% python3 -q
>>> import numpy as np
>>> np.set_printoptions(precision=1, suppress=True, linewidth=120)
>>> def tidy(a):
...     return np.round(a, 1) + 0
... 
>>> out = np.array([[1, 3, -2, 0, 3, 1],
...     [1, -1, 1, 0, -2, -3],
...     [0, 3, -2, 3, 3, 0],
...     [3, 2, -3, 2, -2, 3],
...     [-1, -2, -3, 3, -3, -2],
...     [-2, -3, 2, -2, -2, -3],
...     [1, 2, -1, 2, -3, -3],
...     [2, -2, 2, 0, -2, -1],
...     [-1, -2, -1, 1, -3, 2],
...     [3, 1, -3, -2, 0, 3]])
>>> A = out.T @ out
>>> A
array([[ 31,  19, -16,   2,  -2,  17],
       [ 19,  49, -26,  13,  32,  20],
       [-16, -26,  46, -22,  -1, -24],
       [  2,  13, -22,  35,  -9,  -4],
       [ -2,  32,  -1,  -9,  61,  20],
       [ 17,  20, -24,  -4,  20,  55]])
>>> Q, Rm = np.linalg.qr(A)
>>> tidy(Q)
array([[-0.7,  0.4, -0.4, -0.2, -0.3, -0.3],
       [-0.4, -0.5, -0.2, -0.2,  0.6,  0.3],
       [ 0.4,  0.1, -0.7, -0.3, -0.2,  0.5],
       [ 0. , -0.2,  0.4, -0.7, -0.5,  0.2],
       [ 0. , -0.7, -0.3,  0.2, -0.5, -0.3],
       [-0.4,  0. ,  0.1,  0.5, -0.3,  0.7]])
>>> Q.shape, Rm.shape
((6, 6), (6, 6))
>>> tidy(abs(Rm[0, 0])), tidy(np.linalg.norm(A[:, 0]))
(np.float64(43.3), np.float64(43.3))
>>> tidy(Q @ Rm)
array([[ 31.,  19., -16.,   2.,  -2.,  17.],
       [ 19.,  49., -26.,  13.,  32.,  20.],
       [-16., -26.,  46., -22.,  -1., -24.],
       [  2.,  13., -22.,  35.,  -9.,  -4.],
       [ -2.,  32.,  -1.,  -9.,  61.,  20.],
       [ 17.,  20., -24.,  -4.,  20.,  55.]])
>>> tidy(Q.T @ Q)
array([[1., 0., 0., 0., 0., 0.],
       [0., 1., 0., 0., 0., 0.],
       [0., 0., 1., 0., 0., 0.],
       [0., 0., 0., 1., 0., 0.],
       [0., 0., 0., 0., 1., 0.],
       [0., 0., 0., 0., 0., 1.]])
>>> E = np.load("test19.npy")
>>> E
array([[ 4, -3,  1],
       [ 4, -3,  1],
       [ 0,  0,  0],
       [-4, -3,  2],
       [ 0,  0,  0],
       [ 0,  0,  0],
       [-4, -3,  2],
       [-5, -1,  3],
       [-1, -4,  4],
       [-5, -1,  3],
       [-4, -3,  2],
       [-5, -1,  3],
       [-5, -1,  3],
       [-5, -1,  3],
       [-9, -4,  5],
       [-5, -1,  3],
       [ 0,  0,  0],
       [ 0,  0,  0],
       [-4, -3,  2],
       [ 0,  0,  0],
       [-5, -1,  3],
       [ 4, -3,  1],
       [-9, -4,  5],
       [ 0,  0,  0],
       [ 0,  0,  0],
       [ 0,  0,  0],
       [ 0,  0,  0],
       [-4, -3,  2],
       [ 4, -3,  1],
       [-4, -3,  2],
       [ 0,  0,  0],
       [-4, -3,  2],
       [-4, -3,  2],
       [ 0,  0,  0],
       [ 4, -3,  1],
       [-5, -7,  6]])
>>> x0 = np.array([1, 3, 0])
>>> y = E @ x0
>>> c, lr = np.zeros(3), 1 / np.linalg.norm(E, 2) ** 2
>>> for i in range(15):
...     c -= lr * E.T @ (E @ c - y)
...     if i % 5 == 0: print(i, round(np.linalg.norm(E @ c - y), 1))
... 
0 18.8
5 8.0
10 5.4
>>> tidy(np.linalg.cond(E))
np.float64(8.6)
>>> X = np.load("a.npy")
>>> tidy(X)
array([[ 0.8,  0.1, -0.2,  0. ,  0. ,  0.1,  0.2,  0. , -0.2,  0.1],
       [ 0.1,  0.6,  0.2,  0. , -0.3,  0.2, -0.1, -0.1,  0.1,  0.2],
       [-0.2,  0.2,  0.2,  0.2, -0.2, -0.1,  0. , -0.1,  0.1,  0.1],
       [ 0. ,  0. ,  0.2,  0.7,  0. ,  0. ,  0.3,  0.2,  0.2,  0. ],
       [ 0. , -0.3, -0.2,  0. ,  0.2,  0. ,  0. ,  0.2,  0. , -0.1],
       [ 0.1,  0.2, -0.1,  0. ,  0. ,  0.7, -0.2,  0.1,  0.2, -0.3],
       [ 0.2, -0.1,  0. ,  0.3,  0. , -0.2,  0.4, -0.2,  0. , -0.1],
       [ 0. , -0.1, -0.1,  0.2,  0.2,  0.1, -0.2,  0.7,  0.1,  0.2],
       [-0.2,  0.1,  0.1,  0.2,  0. ,  0.2,  0. ,  0.1,  0.2, -0.1],
       [ 0.1,  0.2,  0.1,  0. , -0.1, -0.3, -0.1,  0.2, -0.1,  0.6]])
>>> T = np.stack([X, -3 * X, X[::-1]])
>>> np.linalg.matrix_rank(T)
array([5, 5, 5])
>>> (T @ X.T).shape
(3, 10, 10)
>>> T.shape
(3, 10, 10)
>>> Uu, sig, Vt = np.linalg.svd(X)
>>> np.argmax(sig[:-1] / (sig[1:] + 1e-6)) + 1
np.int64(5)
>>> out = Uu[:, :5] @ np.diag(sig[:5]) @ Vt[:5]
>>> tidy(np.linalg.norm(X - out) / np.linalg.norm(X))
np.float64(0.0)
>>> tidy(out)
array([[ 0.8,  0.1, -0.2,  0. ,  0. ,  0.1,  0.2,  0. , -0.2,  0.1],
       [ 0.1,  0.6,  0.2,  0. , -0.3,  0.2, -0.1, -0.1,  0.1,  0.2],
       [-0.2,  0.2,  0.2,  0.2, -0.2, -0.1,  0. , -0.1,  0.1,  0.1],
       [ 0. ,  0. ,  0.2,  0.7,  0. ,  0. ,  0.3,  0.2,  0.2,  0. ],
       [ 0. , -0.3, -0.2,  0. ,  0.2,  0. ,  0. ,  0.2,  0. , -0.1],
       [ 0.1,  0.2, -0.1,  0. ,  0. ,  0.7, -0.2,  0.1,  0.2, -0.3],
       [ 0.2, -0.1,  0. ,  0.3,  0. , -0.2,  0.4, -0.2,  0. , -0.1],
       [ 0. , -0.1, -0.1,  0.2,  0.2,  0.1, -0.2,  0.7,  0.1,  0.2],
       [-0.2,  0.1,  0.1,  0.2,  0. ,  0.2,  0. ,  0.1,  0.2, -0.1],
       [ 0.1,  0.2,  0.1,  0. , -0.1, -0.3, -0.1,  0.2, -0.1,  0.6]])
>>> np.linalg.matrix_rank(X, rtol=0.05)
np.int64(5)
>>> T = np.stack([out, 5 * out, out[::-1]])
>>> np.linalg.matrix_rank(T)
array([5, 5, 5])
>>> tidy(np.linalg.norm(T, axis=(1, 2)))
array([ 2.2, 11.2,  2.2])
>>> M = np.load("arr.npy")
>>> M
array([[0, 3, 2, 5],
       [3, 2, 4, 3],
       [2, 4, 2, 6],
       [5, 3, 6, 2]])
>>> evals, evecs = np.linalg.eigh(M)
>>> tidy(evecs.T @ evecs)
array([[1., 0., 0., 0.],
       [0., 1., 0., 0.],
       [0., 0., 1., 0.],
       [0., 0., 0., 1.]])
>>> tidy(np.linalg.svd(M, compute_uv=False))
array([13.3,  5.6,  1.2,  0.6])
>>> tidy(np.linalg.eigvalsh(M @ M))
array([  0.4,   1.3,  30.9, 177.4])
>>> tidy(evals.sum()), np.trace(M)
(np.float64(6.0), np.int64(6))
>>> tidy(evecs.T @ M @ evecs)
array([[-5.6,  0. ,  0. ,  0. ],
       [ 0. , -1.2,  0. ,  0. ],
       [ 0. ,  0. , -0.6,  0. ],
       [ 0. ,  0. ,  0. , 13.3]])
>>> np.abs(evecs[:, -1]).round(6).argmax()
np.int64(3)
>>> evals, evecs = np.linalg.eigh(M)
>>> x0 = np.array([5, 4, 0, 4])
>>> tidy(x0 @ M @ x0 / (x0 @ x0)), tidy(evals[0]), tidy(evals[-1])
(np.float64(8.4), np.float64(-5.6), np.float64(13.3))
>>> tidy(evecs * np.maximum(evals, 0) @ evecs.T)
array([[2.2, 2.4, 2.9, 3.1],
       [2.4, 2.7, 3.3, 3.5],
       [2.9, 3.3, 3.9, 4.2],
       [3.1, 3.5, 4.2, 4.5]])
>>> np.all(np.linalg.eigvalsh(M) > 0)
np.False_
>>> [round(float(np.linalg.det(M[:i, :i])), 2) + 0 for i in range(1, 5)]
[0.0, -9.0, 22.0, -52.0]
>>> tidy(np.linalg.eigvalsh(M).min())
np.float64(-5.6)
>>> rng = np.random.default_rng(7035)
>>> labels = rng.permutation(4)
>>> labels
array([2, 3, 1, 0])
>>> out = M[labels][:, labels]
>>> np.allclose(out, M)
False
>>> out
array([[2, 6, 4, 2],
       [6, 2, 3, 5],
       [4, 3, 2, 3],
       [2, 5, 3, 0]])
>>> np.trace(out)
np.int64(6)
>>> tidy(np.linalg.norm(M, "nuc"))
np.float64(20.6)
>>> tidy(np.linalg.norm(M, axis=0))
array([6.2, 6.2, 7.7, 8.6])
>>> tidy(np.linalg.norm(M[2] - M[0]))
np.float64(2.4)
>>> np.linalg.norm(M, axis=1).argmax()
np.int64(3)
>>> tidy(np.linalg.norm(M, 1)), tidy(np.linalg.norm(M, np.inf))
(np.float64(16.0), np.float64(16.0))
>>> data = np.load("layer2.npy")
>>> data
array([[ 2.5,  1.1, -0.1,  0.7,  0.2, -0.2,  0.7, -0.4, -0.6, -1.4],
       [ 0.6,  1.6, -1.1, -2. , -0.2, -1.4, -1.4,  0.9,  0.2,  0.1],
       [-1.3,  0. , -0.7, -0.3, -0.2,  0.5,  0.6, -0.6,  1.2,  1. ],
       [-1.5,  0.1, -1.4,  1.8,  0.7,  0.8, -0.9,  0.9,  0.3, -0.7],
       [ 0.7,  0. , -2.2,  0.1, -1.8,  0.5,  0.3,  0.8, -0.2,  0.6],
       [ 0.6,  0.9,  0.9,  1.2,  0.2, -0.4,  0.3, -0.1,  1. , -0.3],
       [-0.2, -0.2,  1.1, -0.3,  0.2,  0.6, -1.1,  1. , -0.9,  1.2]])
>>> x0 = np.array([5, 8, 5, 6, 9, 9, 4, 1, 0, 4])
>>> tidy(data @ np.ones(10))
array([ 2.5, -2.7,  0.2,  0.1, -1.2,  4.3,  1.4])
>>> x0 = np.array([-3, -3, -3, 1, -3, -1, 1, 1, 0, 0])
>>> a = np.maximum(data @ x0, 0)
>>> tidy(data.T @ a)
array([-11.1,   0.7, -37.6,  12.5, -15.1,  14. ,   0.1,  11.6,   7. ,   7. ])
>>> tidy(a)
array([ 0. ,  0. ,  5.8,  7.3, 10.6,  0. ,  0. ])
>>> tidy(np.maximum(data @ (3 * x0), 0))
array([ 0. ,  0. , 17.4, 21.9, 31.8,  0. ,  0. ])
>>> tidy(np.maximum(data @ x0, 0) - np.maximum(-data @ x0, 0))
array([-9.9, -3.8,  5.8,  7.3, 10.6, -6. , -3.7])
>>> out = np.array([[3, 0],
...     [0, 0],
...     [0, 3],
...     [3, 2],
...     [3, 1],
...     [1, 2],
...     [0, 1],
...     [3, 2],
...     [3, 1],
...     [2, 0]])
>>> tidy(np.einsum("ij->j", data))
array([ 1.4,  3.5, -3.5,  1.2, -0.9,  0.4, -1.5,  2.5,  1. ,  0.5])
>>> tidy(np.einsum("ik,kj->ji", data, out))
array([[ 4.2, -2.7, -1.1,  6. ,  0.5,  7.7,  2.4],
       [ 0.2, -9.7, -1.3,  2.9, -5.5,  5.6,  4.1]])
>>> tidy(out.T @ data.T)
array([[ 4.2, -2.7, -1.1,  6. ,  0.5,  7.7,  2.4],
       [ 0.2, -9.7, -1.3,  2.9, -5.5,  5.6,  4.1]])
>>> np.vstack([data, out.T]).shape
(9, 10)
>>> tidy(np.einsum("ik,kj->ij", data, out))
array([[ 4.2,  0.2],
       [-2.7, -9.7],
       [-1.1, -1.3],
       [ 6. ,  2.9],
       [ 0.5, -5.5],
       [ 7.7,  5.6],
       [ 2.4,  4.1]])
>>> np.linalg.matrix_rank(data @ out)
np.int64(2)
>>> Uu, sig, Vt = np.linalg.svd(data, full_matrices=False)
>>> np.allclose(Uu * sig @ Vt, data)
True
>>> tidy(np.sqrt((sig ** 2).sum())), tidy(np.linalg.norm(data))
(np.float64(7.8), np.float64(7.8))
>>> f, r1 = data[5], data[1]
>>> tidy(f @ f)
np.float64(4.8)
>>> p = (f @ r1) / (f @ f) * f
>>> tidy((r1 - p) @ f)
np.float64(0.0)
>>> tidy(np.outer(f, r1))
array([[ 0.4,  1. , -0.7, -1.2, -0.1, -0.8, -0.8,  0.5,  0.1,  0.1],
       [ 0.5,  1.4, -1. , -1.8, -0.2, -1.3, -1.3,  0.8,  0.2,  0.1],
       [ 0.5,  1.4, -1. , -1.8, -0.2, -1.3, -1.3,  0.8,  0.2,  0.1],
       [ 0.7,  1.9, -1.3, -2.4, -0.2, -1.7, -1.7,  1.1,  0.2,  0.1],
       [ 0.1,  0.3, -0.2, -0.4,  0. , -0.3, -0.3,  0.2,  0. ,  0. ],
       [-0.2, -0.6,  0.4,  0.8,  0.1,  0.6,  0.6, -0.4, -0.1,  0. ],
       [ 0.2,  0.5, -0.3, -0.6, -0.1, -0.4, -0.4,  0.3,  0.1,  0. ],
       [-0.1, -0.2,  0.1,  0.2,  0. ,  0.1,  0.1, -0.1,  0. ,  0. ],
       [ 0.6,  1.6, -1.1, -2. , -0.2, -1.4, -1.4,  0.9,  0.2,  0.1],
       [-0.2, -0.5,  0.3,  0.6,  0.1,  0.4,  0.4, -0.3, -0.1,  0. ]])
>>> tidy(p)
array([-0.2, -0.3, -0.3, -0.4, -0.1,  0.1, -0.1,  0. , -0.3,  0.1])
>>> J = np.loadtxt("mat.csv", delimiter=",")
>>> tidy(J)
array([[ 0.9, -0.2,  0.1, -0.1,  0.2],
       [-0.2,  0.5,  0.4, -0.4,  0.6],
       [ 0.1,  0.4,  0.7,  0.3, -0.5],
       [-0.1, -0.4,  0.3,  0.7,  0.5],
       [ 0.2,  0.6, -0.5,  0.5,  0.2]])
>>> out = J / np.sqrt((J ** 2).mean(axis=1, keepdims=True))
>>> np.linalg.matrix_rank(J - J.mean(axis=1, keepdims=True))
np.int64(4)
>>> np.linalg.matrix_rank(out) == np.linalg.matrix_rank(J)
np.True_
>>> out = np.array([[1, -4, 2], [3, -6, -5], [7, -6, 1]])
>>> cent = np.array([[1, -1, 1, 2], [3, -2, -3, 1], [2, 0, -1, 1], [0, 2, -2, 0]])
>>> feats = np.block([[out, np.zeros((3, 4))], [np.zeros((4, 3)), cent]])
>>> feats
array([[ 1., -4.,  2.,  0.,  0.,  0.,  0.],
       [ 3., -6., -5.,  0.,  0.,  0.,  0.],
       [ 7., -6.,  1.,  0.,  0.,  0.,  0.],
       [ 0.,  0.,  0.,  1., -1.,  1.,  2.],
       [ 0.,  0.,  0.,  3., -2., -3.,  1.],
       [ 0.,  0.,  0.,  2.,  0., -1.,  1.],
       [ 0.,  0.,  0.,  0.,  2., -2.,  0.]])
>>> feats.sum(axis=1)
array([-1., -8.,  2.,  3., -1.,  2.,  0.])
>>> feats.sum(axis=0)
array([ 11., -16.,  -2.,   6.,  -1.,  -5.,   4.])
>>> tidy(np.linalg.norm(feats))
np.float64(14.9)
>>> tidy(feats.mean(axis=0))
array([ 1.6, -2.3, -0.3,  0.9, -0.1, -0.7,  0.6])
>>> np.linalg.matrix_rank(feats)
np.int64(7)
>>> x0 = np.array([-2, -1, -2, -2, 1, 1, 2])
>>> y = feats @ x0
>>> y
array([ -2.,  10., -10.,   2.,  -9.,  -3.,   0.])
>>> tidy(np.linalg.solve(feats.T, feats[0]))
array([1., 0., 0., 0., 0., 0., 0.])
>>> out = feats / np.sqrt((feats ** 2).mean(axis=1, keepdims=True))
>>> tidy(feats - feats.mean(axis=1, keepdims=True))
array([[ 1.1, -3.9,  2.1,  0.1,  0.1,  0.1,  0.1],
       [ 4.1, -4.9, -3.9,  1.1,  1.1,  1.1,  1.1],
       [ 6.7, -6.3,  0.7, -0.3, -0.3, -0.3, -0.3],
       [-0.4, -0.4, -0.4,  0.6, -1.4,  0.6,  1.6],
       [ 0.1,  0.1,  0.1,  3.1, -1.9, -2.9,  1.1],
       [-0.3, -0.3, -0.3,  1.7, -0.3, -1.3,  0.7],
       [ 0. ,  0. ,  0. ,  0. ,  2. , -2. ,  0. ]])
>>> tidy(out[0])
array([ 0.6, -2.3,  1.2,  0. ,  0. ,  0. ,  0. ])
>>> (np.linalg.matrix_power((feats != 0) + (feats.T != 0) + np.eye(7), 7) > 0).astype(int)
array([[1, 1, 1, 0, 0, 0, 0],
       [1, 1, 1, 0, 0, 0, 0],
       [1, 1, 1, 0, 0, 0, 0],
       [0, 0, 0, 1, 1, 1, 1],
       [0, 0, 0, 1, 1, 1, 1],
       [0, 0, 0, 1, 1, 1, 1],
       [0, 0, 0, 1, 1, 1, 1]])
>>> feats @ feats
array([[  3.,   8.,  24.,   0.,   0.,   0.,   0.],
       [-50.,  54.,  31.,   0.,   0.,   0.,   0.],
       [ -4.,   2.,  45.,   0.,   0.,   0.,   0.],
       [  0.,   0.,   0.,   0.,   5.,  -1.,   2.],
       [  0.,   0.,   0.,  -9.,   3.,  10.,   1.],
       [  0.,   0.,   0.,   0.,   0.,   1.,   3.],
       [  0.,   0.,   0.,   2.,  -4.,  -4.,   0.]])
>>> tidy(np.linalg.det(feats))
np.float64(3280.0)
>>> labels = rng.permutation(7)
>>> labels
array([5, 3, 2, 0, 4, 6, 1])
>>> out = feats[labels][:, labels]
>>> np.trace(out)
np.float64(-6.0)
>>> m1 = np.load("case0.npy")
>>> m1
array([[-0.7,  1.3, -0.4, -1.3],
       [ 1.8, -2.9, -0.7, -2. ],
       [ 1.2, -0.5,  0.1,  0.2],
       [ 2.4,  1.5,  2.6,  7.9],
       [-1.9, -0.8,  0.8,  2.3],
       [-0.3,  0.7, -0.1, -0.3],
       [ 0.4,  1.7,  0.4,  1.2],
       [ 0.4,  1. , -1. , -3. ],
       [ 0.6,  0.9,  0.8,  2.6],
       [-2.4,  0.6,  0.8,  2.6],
       [-1.8, -1.5,  2.2,  6.7],
       [ 0.5, -0.7, -0.5, -1.4],
       [ 0.6,  0.8, -0.5, -1.3],
       [-1.2, -0.7, -1. , -3. ],
       [-1.5,  0.6, -0.8, -2.3],
       [-1.8,  1. , -0.3, -0.9],
       [-0.4,  0.9, -0.1, -0.2],
       [ 1.9,  1.4, -0.6, -1.7],
       [-1.7, -0.5,  2.8,  8.6],
       [ 0.3,  0. ,  0.8,  2.6],
       [ 0.3, -0.6, -1.2, -3.8],
       [ 0.9, -1.3,  0.9,  2.6],
       [-1.4, -0.3,  1. ,  2.9],
       [-0.8,  1.6,  0.6,  1.7],
       [ 0.1,  0.5, -1.8, -5.5],
       [ 0.8,  1.2, -2.3, -6.8],
       [ 0.5, -0.9, -1.1, -3.2],
       [ 0.4, -0.4, -0.8, -2.4],
       [-0.1,  0.6,  0.3,  0.7],
       [ 0.5,  0. ,  0. ,  0.1],
       [-0.4, -1.1,  1.5,  4.5],
       [ 0.7, -1.5,  1. ,  2.9],
       [ 2.7, -2.6, -1. , -2.9],
       [-0.7,  0.7,  0.4,  1.2],
       [ 1.7,  1.8,  0.3,  1. ],
       [-0.3,  0.6,  0.9,  2.7],
       [ 0.7, -2.6,  0.3,  0.9],
       [ 0.1, -0.3, -1.1, -3.3],
       [ 0.1, -1.4,  0.6,  1.8]])
>>> Xs = m1 - m1.mean(axis=0)
>>> evecs = np.linalg.svd(Xs)[2][:3]
>>> out = Xs - Xs @ evecs.T @ evecs
>>> tidy(np.diag(evecs.T @ evecs))
array([1. , 1. , 0.1, 0.9])
>>> tidy((Xs @ evecs.T).std(axis=0))
array([3.5, 1.3, 1.1])
>>> tidy(out.std(axis=0))
array([0., 0., 0., 0.])
>>> tidy(np.cov(Xs @ evecs.T, rowvar=False))
array([[12.6,  0. ,  0. ],
       [ 0. ,  1.6,  0. ],
       [ 0. ,  0. ,  1.2]])
>>> tidy(np.linalg.norm(out) / np.linalg.norm(Xs))
np.float64(0.0)
